$ python3 -q
>>> import numpy as np
>>> np.set_printoptions(precision=2, suppress=True, linewidth=140)
>>> M = np.load("x.npy")
>>> M.round(2) + 0
array([[-0.03,  0.62,  0.48, -0.24, -0.39,  0.28, -0.07,  0.25,  0.16, -0.01,  0.07],
       [ 0.  , -0.14,  0.13,  0.09, -0.37, -0.07,  0.76, -0.23,  0.  , -0.3 ,  0.3 ],
       [ 0.14, -0.17, -0.15,  0.03, -0.33,  0.18, -0.56, -0.26,  0.09, -0.58,  0.25],
       [-0.21,  0.08, -0.57, -0.19, -0.56, -0.26, -0.04,  0.23, -0.27,  0.26,  0.11],
       [-0.03,  0.23,  0.07,  0.63, -0.02, -0.43, -0.17, -0.03,  0.35,  0.22,  0.4 ],
       [-0.21,  0.3 ,  0.07,  0.12, -0.18, -0.07, -0.07, -0.74, -0.23,  0.11, -0.43],
       [-0.41, -0.04,  0.32,  0.29,  0.08, -0.12, -0.13,  0.3 , -0.64, -0.32,  0.06],
       [ 0.27, -0.43,  0.23,  0.4 , -0.48,  0.16, -0.06,  0.21,  0.01,  0.25, -0.4 ],
       [ 0.52,  0.46, -0.36,  0.39,  0.1 ,  0.27,  0.16,  0.1 , -0.32, -0.14, -0.03],
       [ 0.03,  0.16, -0.09, -0.01, -0.05, -0.51,  0.07,  0.24,  0.3 , -0.5 , -0.54],
       [ 0.62, -0.01,  0.32, -0.31, -0.02, -0.51, -0.13, -0.1 , -0.34,  0.08,  0.14]])
>>> Q, r_ = np.linalg.qr(M)
>>> r_.round(2) + 0
array([[1., 0., 0., 0., 0., 0., 0., 0., 0., 0., 0.],
       [0., 1., 0., 0., 0., 0., 0., 0., 0., 0., 0.],
       [0., 0., 1., 0., 0., 0., 0., 0., 0., 0., 0.],
       [0., 0., 0., 1., 0., 0., 0., 0., 0., 0., 0.],
       [0., 0., 0., 0., 1., 0., 0., 0., 0., 0., 0.],
       [0., 0., 0., 0., 0., 1., 0., 0., 0., 0., 0.],
       [0., 0., 0., 0., 0., 0., 1., 0., 0., 0., 0.],
       [0., 0., 0., 0., 0., 0., 0., 1., 0., 0., 0.],
       [0., 0., 0., 0., 0., 0., 0., 0., 1., 0., 0.],
       [0., 0., 0., 0., 0., 0., 0., 0., 0., 1., 0.],
       [0., 0., 0., 0., 0., 0., 0., 0., 0., 0., 1.]])
>>> round(float(abs(r_[0, 0])), 2), round(float(np.linalg.norm(M[:, 0])), 2)
(1.0, 1.0)
>>> round(float(np.trace(Q @ Q.T)), 2)
11.0
>>> Q.shape, r_.shape
((11, 11), (11, 11))
>>> np.allclose(r_.T @ r_, M.T @ M)
True
>>> np.round(Q @ r_, 2) + 0
array([[-0.03,  0.62,  0.48, -0.24, -0.39,  0.28, -0.07,  0.25,  0.16, -0.01,  0.07],
       [ 0.  , -0.14,  0.13,  0.09, -0.37, -0.07,  0.76, -0.23,  0.  , -0.3 ,  0.3 ],
       [ 0.14, -0.17, -0.15,  0.03, -0.33,  0.18, -0.56, -0.26,  0.09, -0.58,  0.25],
       [-0.21,  0.08, -0.57, -0.19, -0.56, -0.26, -0.04,  0.23, -0.27,  0.26,  0.11],
       [-0.03,  0.23,  0.07,  0.63, -0.02, -0.43, -0.17, -0.03,  0.35,  0.22,  0.4 ],
       [-0.21,  0.3 ,  0.07,  0.12, -0.18, -0.07, -0.07, -0.74, -0.23,  0.11, -0.43],
       [-0.41, -0.04,  0.32,  0.29,  0.08, -0.12, -0.13,  0.3 , -0.64, -0.32,  0.06],
       [ 0.27, -0.43,  0.23,  0.4 , -0.48,  0.16, -0.06,  0.21,  0.01,  0.25, -0.4 ],
       [ 0.52,  0.46, -0.36,  0.39,  0.1 ,  0.27,  0.16,  0.1 , -0.32, -0.14, -0.03],
       [ 0.03,  0.16, -0.09, -0.01, -0.05, -0.51,  0.07,  0.24,  0.3 , -0.5 , -0.54],
       [ 0.62, -0.01,  0.32, -0.31, -0.02, -0.51, -0.13, -0.1 , -0.34,  0.08,  0.14]])
>>> np.abs(np.diag(r_))
array([1., 1., 1., 1., 1., 1., 1., 1., 1., 1., 1.])
>>> Q.round(2) + 0
array([[-0.03,  0.62,  0.48, -0.24, -0.39,  0.28, -0.07,  0.25,  0.16, -0.01,  0.07],
       [ 0.  , -0.14,  0.13,  0.09, -0.37, -0.07,  0.76, -0.23,  0.  , -0.3 ,  0.3 ],
       [ 0.14, -0.17, -0.15,  0.03, -0.33,  0.18, -0.56, -0.26,  0.09, -0.58,  0.25],
       [-0.21,  0.08, -0.57, -0.19, -0.56, -0.26, -0.04,  0.23, -0.27,  0.26,  0.11],
       [-0.03,  0.23,  0.07,  0.63, -0.02, -0.43, -0.17, -0.03,  0.35,  0.22,  0.4 ],
       [-0.21,  0.3 ,  0.07,  0.12, -0.18, -0.07, -0.07, -0.74, -0.23,  0.11, -0.43],
       [-0.41, -0.04,  0.32,  0.29,  0.08, -0.12, -0.13,  0.3 , -0.64, -0.32,  0.06],
       [ 0.27, -0.43,  0.23,  0.4 , -0.48,  0.16, -0.06,  0.21,  0.01,  0.25, -0.4 ],
       [ 0.52,  0.46, -0.36,  0.39,  0.1 ,  0.27,  0.16,  0.1 , -0.32, -0.14, -0.03],
       [ 0.03,  0.16, -0.09, -0.01, -0.05, -0.51,  0.07,  0.24,  0.3 , -0.5 , -0.54],
       [ 0.62, -0.01,  0.32, -0.31, -0.02, -0.51, -0.13, -0.1 , -0.34,  0.08,  0.14]])
>>> x0 = np.array([1, 3, 0, 1, -3, -2, -1, -1, -1, 4, 5])
>>> np.round(np.linalg.det(M), 2)
np.float64(1.0)
>>> np.round(np.linalg.inv(M), 2) + 0
array([[-0.03,  0.  ,  0.14, -0.21, -0.03, -0.21, -0.41,  0.27,  0.52,  0.03,  0.62],
       [ 0.62, -0.14, -0.17,  0.08,  0.23,  0.3 , -0.04, -0.43,  0.46,  0.16, -0.01],
       [ 0.48,  0.13, -0.15, -0.57,  0.07,  0.07,  0.32,  0.23, -0.36, -0.09,  0.32],
       [-0.24,  0.09,  0.03, -0.19,  0.63,  0.12,  0.29,  0.4 ,  0.39, -0.01, -0.31],
       [-0.39, -0.37, -0.33, -0.56, -0.02, -0.18,  0.08, -0.48,  0.1 , -0.05, -0.02],
       [ 0.28, -0.07,  0.18, -0.26, -0.43, -0.07, -0.12,  0.16,  0.27, -0.51, -0.51],
       [-0.07,  0.76, -0.56, -0.04, -0.17, -0.07, -0.13, -0.06,  0.16,  0.07, -0.13],
       [ 0.25, -0.23, -0.26,  0.23, -0.03, -0.74,  0.3 ,  0.21,  0.1 ,  0.24, -0.1 ],
       [ 0.16,  0.  ,  0.09, -0.27,  0.35, -0.23, -0.64,  0.01, -0.32,  0.3 , -0.34],
       [-0.01, -0.3 , -0.58,  0.26,  0.22,  0.11, -0.32,  0.25, -0.14, -0.5 ,  0.08],
       [ 0.07,  0.3 ,  0.25,  0.11,  0.4 , -0.43,  0.06, -0.4 , -0.03, -0.54,  0.14]])
>>> np.round(M.T @ (M @ x0), 2) + 0
array([ 1.,  3.,  0.,  1., -3., -2., -1., -1., -1.,  4.,  5.])
>>> [p for p in range(1, 25) if np.allclose(np.linalg.matrix_power(M, p), np.eye(11))]
[]
